% python3 -q
>>> import numpy as np
>>> np.set_printoptions(precision=1, suppress=True, linewidth=100)
>>> data = np.array([[1, 0, 0, 0], [0, 1, 0, 0], [0, 0, 3, 0], [0, 0, 0, 3]])
>>> print(data[:, 3] @ data[:, 1])
0
>>> ev, evecs = np.linalg.eig(data)
>>> print(np.sort(np.linalg.eigvals(data @ data)))
[1. 1. 9. 9.]
>>> K = np.array([[1, 0], [0, 3]])
>>> Q = K.astype(float).copy()
>>> for j in range(2):
...     Q[:, j] -= Q[:, :j] @ (Q[:, :j].T @ Q[:, j])
...     Q[:, j] /= np.linalg.norm(Q[:, j])
... 
>>> print(Q)
[[1. 0.]
 [0. 1.]]
>>> print(np.linalg.eigvals(K))
[1. 3.]
>>> print(round(np.linalg.det(K[::-1]), 1))
-3.0
>>> print(round(float(np.linalg.det(K.T)), 1))
3.0
>>> print(np.poly(K))
[ 1. -4.  3.]
>>> x = np.array([0, 0])
>>> a = np.maximum(K @ x, 0)
>>> print(K * (a > 1e-9)[:, None])
[[0 0]
 [0 0]]
>>> print(K.T @ a)
[0 0]
>>> print(np.maximum(K @ x, 0) - np.maximum(-K @ x, 0))
[0 0]
>>> print(np.tanh(K @ x))
[0. 0.]
>>> print(a)
[0 0]
>>> feats = np.load("data.npy")
>>> print(feats)
[[1 0 0 0 0]
 [0 0 0 0 0]
 [0 1 2 0 0]
 [1 0 2 3 0]
 [0 1 3 3 3]]
>>> print([round(float(x), 1) for x in np.linalg.svd(feats, compute_uv=False)[:3]])
[6.3, 2.2, 1.7]
>>> print(round(np.linalg.norm(feats, 2) / np.linalg.norm(feats), 1))
0.9
>>> x = np.array([0, 2, -5, 4, -4])
>>> print(np.einsum("ij,j->i", feats, x))
[  0   0  -8   2 -13]
>>> print(np.linalg.norm(feats @ x) <= np.linalg.norm(feats, 2) * np.linalg.norm(x) + 1e-9)
True
>>> print(feats @ x)
[  0   0  -8   2 -13]
>>> print((feats @ x).argmax())
3
>>> print(feats @ (2 * x))
[  0   0 -16   4 -26]
>>> print(np.sign((feats @ x).round(6)))
[ 0  0 -1  1 -1]
>>> print(feats * x)
[[  0   0   0   0   0]
 [  0   0   0   0   0]
 [  0   2 -10   0   0]
 [  0   0 -10  12   0]
 [  0   2 -15  12 -12]]
>>> print((feats * x).sum(axis=1))
[  0   0  -8   2 -13]
>>> print(feats @ np.eye(5)[3])
[0. 0. 0. 3. 3.]
>>> print(np.round(np.linalg.det(feats.T), 1))
0.0
>>> print(np.linalg.eigvals(feats))
[3. 3. 2. 1. 0.]
>>> print(np.einsum("ij,ji->", feats, feats))
23
>>> print(round(np.linalg.eigvals(feats).sum().real, 1))
9.0
>>> print(np.linalg.matrix_power(feats, 3))
[[  1   0   0   0   0]
 [  0   0   0   0   0]
 [  0   4   8   0   0]
 [ 13  10  38  27   0]
 [ 21  30 105  81  27]]
>>> print(np.round(np.linalg.det(feats), 1))
0.0
>>> print(feats @ feats)
[[ 1  0  0  0  0]
 [ 0  0  0  0  0]
 [ 0  2  4  0  0]
 [ 4  2 10  9  0]
 [ 3  6 21 18  9]]
>>> print(np.allclose(feats @ feats.T, feats.T @ feats))
False
>>> print(np.sort(np.abs(np.linalg.eigvals(feats))))
[0. 1. 2. 3. 3.]
>>> Uu, sigma, VT = np.linalg.svd(feats)
>>> print(np.argmax(sigma[:-1] / (sigma[1:] + 1e-6)) + 1)
4
>>> print(sigma.round(1) + 0)
[6.3 2.2 1.7 0.9 0. ]
>>> M2 = Uu[:, :4] @ np.diag(sigma[:4]) @ VT[:4]
>>> print(np.linalg.matrix_rank(feats, rtol=0.05))
4
>>> print(M2.round(1) + 0)
[[1. 0. 0. 0. 0.]
 [0. 0. 0. 0. 0.]
 [0. 1. 2. 0. 0.]
 [1. 0. 2. 3. 0.]
 [0. 1. 3. 3. 3.]]
>>> print(np.round(np.linalg.norm(feats - M2) / np.linalg.norm(feats), 1))
0.0
>>> E = np.load("out13.npy")
>>> print(E)
[[-0.6  0.2 -3.3  0.5  0.3 -1.6 -1. ]
 [-0.2 -1.2 -1.  -1.2  1.6 -1.3  0.5]
 [ 1.  -1.7  5.2  0.   0.3 -0.4  2.2]
 [ 1.3  0.7  6.5  0.   0.7 -0.9  0.2]
 [ 0.3  1.3  1.2 -0.6 -0.6 -0.7 -0.4]
 [ 1.7 -0.4  8.6  1.1  0.6 -0.4 -0.2]
 [ 0.2 -1.6  1.2  0.5  0.2  0.4  0.1]
 [-0.2  1.3 -0.5  2.3  0.1 -0.3  0.3]
 [ 1.1 -2.4  5.7 -1.1  0.5  0.2  0.5]
 [ 0.7 -2.2  3.1  0.6 -0.3 -0.8 -1.6]
 [ 1.4  0.7  6.7  0.7  0.6  0.8 -1.2]
 [-1.2  0.8 -6.2 -0.9  1.2  0.6  0.4]
 [-0.1  0.7 -1.1 -0.3  2.3  0.1 -0.9]]
>>> rng = np.random.default_rng(9152)
>>> labels = rng.permutation(7)
>>> M2 = E[:, labels] * rng.choice([-1, 1], 7)
>>> print(M2)
[[-1.  -0.3  1.6  3.3 -0.5  0.6 -0.2]
 [ 0.5 -1.6  1.3  1.   1.2  0.2  1.2]
 [ 2.2 -0.3  0.4 -5.2 -0.  -1.   1.7]
 [ 0.2 -0.7  0.9 -6.5 -0.  -1.3 -0.7]
 [-0.4  0.6  0.7 -1.2  0.6 -0.3 -1.3]
 [-0.2 -0.6  0.4 -8.6 -1.1 -1.7  0.4]
 [ 0.1 -0.2 -0.4 -1.2 -0.5 -0.2  1.6]
 [ 0.3 -0.1  0.3  0.5 -2.3  0.2 -1.3]
 [ 0.5 -0.5 -0.2 -5.7  1.1 -1.1  2.4]
 [-1.6  0.3  0.8 -3.1 -0.6 -0.7  2.2]
 [-1.2 -0.6 -0.8 -6.7 -0.7 -1.4 -0.7]
 [ 0.4 -1.2 -0.6  6.2  0.9  1.2 -0.8]
 [-0.9 -2.3 -0.1  1.1  0.3  0.1 -0.7]]
>>> Uu, _, VT = np.linalg.svd(E.T @ M2)
>>> print(np.round(np.linalg.lstsq(E, M2)[0], 1) + 0)
[[ 0.  0.  0.  0.  0. -1.  0.]
 [ 0.  0.  0.  0.  0.  0. -1.]
 [ 0.  0.  0. -1.  0.  0.  0.]
 [ 0.  0.  0.  0. -1.  0.  0.]
 [ 0. -1.  0.  0.  0.  0.  0.]
 [ 0.  0. -1.  0.  0.  0.  0.]
 [ 1.  0.  0.  0.  0.  0.  0.]]
>>> print(labels)
[6 4 5 2 3 0 1]
>>> print(np.round(Uu @ VT, 1) + 0)
[[ 0.  0.  0.  0.  0. -1.  0.]
 [ 0.  0.  0.  0.  0.  0. -1.]
 [ 0.  0.  0. -1.  0.  0.  0.]
 [ 0.  0.  0.  0. -1.  0.  0.]
 [ 0. -1.  0.  0.  0.  0.  0.]
 [ 0.  0. -1.  0.  0.  0.  0.]
 [ 1.  0.  0.  0.  0.  0.  0.]]
>>> hat = E @ np.linalg.solve(E.T @ E, E.T)
>>> print(hat @ E[:, 0])
[-0.6 -0.2  1.   1.3  0.3  1.7  0.2 -0.2  1.1  0.7  1.4 -1.2 -0.1]
>>> print(np.diag(hat))
[0.5 0.6 1.  0.4 0.4 0.4 0.3 0.7 0.5 0.7 0.5 0.4 0.6]
>>> print(round(np.trace(hat), 1))
7.0
>>> Uu, sigma, VT = np.linalg.svd(E)
>>> print(np.argmax(sigma[:-1] / (sigma[1:] + 1e-6)) + 1)
6
>>> M2 = Uu[:, :6] @ np.diag(sigma[:6]) @ VT[:6]
>>> print(np.linalg.matrix_rank(M2))
6
>>> print(np.linalg.matrix_rank(E, rtol=0.05))
6
>>> print(np.linalg.matrix_rank(feats - feats[0, 0] * np.eye(5)))
4
>>> print([int(np.linalg.matrix_rank(np.linalg.matrix_power(feats, p))) for p in range(1, 6)])
[4, 4, 4, 4, 4]
>>> print(feats @ feats)
[[ 1  0  0  0  0]
 [ 0  0  0  0  0]
 [ 0  2  4  0  0]
 [ 4  2 10  9  0]
 [ 3  6 21 18  9]]
>>> J = np.loadtxt("sample16.csv", delimiter=",")
>>> print(J)
[[-0.4  0.7  0.1  1.   1.   1.   1. ]
 [ 1.   0.3  0.9 -0.9  1.  -1.  -1. ]
 [ 0.7 -0.4 -0.2 -0.6 -0.3 -1.  -0.4]
 [-0.1  0.   0.3 -0.8 -0.3  0.2 -0.8]
 [-0.5  0.  -0.5  0.8 -0.2  0.7  0.9]
 [ 0.2  0.4 -0.5  1.   1.   0.2  1. ]
 [ 0.2  0.2  0.6 -0.6  0.6  0.  -0.9]
 [-0.7 -0.7 -0.8 -1.  -1.   0.3 -0.5]
 [ 0.9 -0.2 -0.2  0.3  0.8 -1.   0.4]
 [ 0.2 -0.2  0.2 -0.9 -0.7 -0.5 -0.9]]
>>> hat = J @ np.linalg.solve(J.T @ J, J.T)
>>> print(hat.round(1) + 0)
[[ 0.7  0.2 -0.2  0.1  0.1  0.1 -0.2  0.  -0.1 -0.2]
 [ 0.2  0.7  0.1  0.  -0.3  0.   0.   0.   0.1  0.1]
 [-0.2  0.1  0.6  0.3  0.1  0.1 -0.2  0.   0.2  0.2]
 [ 0.1  0.   0.3  0.7  0.2 -0.1  0.2  0.  -0.1  0.1]
 [ 0.1 -0.3  0.1  0.2  0.4  0.  -0.1  0.   0.1 -0.2]
 [ 0.1  0.   0.1 -0.1  0.   1.   0.1  0.   0.   0.1]
 [-0.2  0.  -0.2  0.2 -0.1  0.1  0.8  0.   0.  -0.1]
 [ 0.   0.   0.   0.   0.   0.   0.   1.   0.   0. ]
 [-0.1  0.1  0.2 -0.1  0.1  0.   0.   0.   0.7 -0.3]
 [-0.2  0.1  0.2  0.1 -0.2  0.1 -0.1  0.  -0.3  0.4]]
>>> print(hat @ J[:, 4])
[ 1.   1.  -0.3 -0.3 -0.2  1.   0.6 -1.   0.8 -0.7]
>>> print(np.diag(hat))
[0.7 0.7 0.6 0.7 0.4 1.  0.8 1.  0.7 0.4]
>>> x = np.array([3, 3, -2, -2, 1, 0, 1, -2, 0, -2])
>>> print(round((x - hat @ x) @ (hat @ x), 1))
-0.0
>>> print(hat @ hat @ x)
[ 3.3  2.1 -2.3 -1.2 -0.5  0.1  0.6 -2.1  0.6 -1.9]
>>> print(np.round(np.eye(10) - hat, 1) + 0)
[[ 0.3 -0.2  0.2 -0.1 -0.1 -0.1  0.2  0.   0.1  0.2]
 [-0.2  0.3 -0.1  0.   0.3  0.   0.   0.  -0.1 -0.1]
 [ 0.2 -0.1  0.4 -0.3 -0.1 -0.1  0.2  0.  -0.2 -0.2]
 [-0.1  0.  -0.3  0.3 -0.2  0.1 -0.2  0.   0.1 -0.1]
 [-0.1  0.3 -0.1 -0.2  0.6  0.   0.1  0.  -0.1  0.2]
 [-0.1  0.  -0.1  0.1  0.   0.  -0.1  0.   0.  -0.1]
 [ 0.2  0.   0.2 -0.2  0.1 -0.1  0.2  0.   0.   0.1]
 [ 0.   0.   0.   0.   0.   0.   0.   0.   0.   0. ]
 [ 0.1 -0.1 -0.2  0.1 -0.1  0.   0.   0.   0.3  0.3]
 [ 0.2 -0.1 -0.2 -0.1  0.2 -0.1  0.1  0.   0.3  0.6]]
>>> print(np.linalg.eigvalsh(2 * hat - np.eye(10)))
[-1. -1. -1.  1.  1.  1.  1.  1.  1.  1.]
>>> u = np.array([-9, 5, -5])
>>> print(np.polyval(u, J[4]))
[-9.8 -5.  -9.8 -6.8 -6.4 -5.9 -7.8]
>>> W = np.array([[8, 3, 3], [6, -8, -9], [1, -2, -2], [-6, 0, 6]])
>>> beta = np.array([2, -1, -2])
>>> act = np.maximum(data @ W + beta, 0)
>>> print((act > 0).mean(axis=0))
[0.8 0.2 0.5]
>>> print(np.linalg.matrix_rank(act))
3
>>> C = np.array([[-6, 8, -5], [0, -2, 3], [-3, 8, 0]])
>>> print(act @ C)
[[-63  84 -44]
 [-48  64 -40]
 [-30  40 -25]
 [-48 128   0]]
>>> print(W @ C)
[[-57  82 -31]
 [ -9  -8 -54]
 [  0  -4 -11]
 [ 18   0  30]]
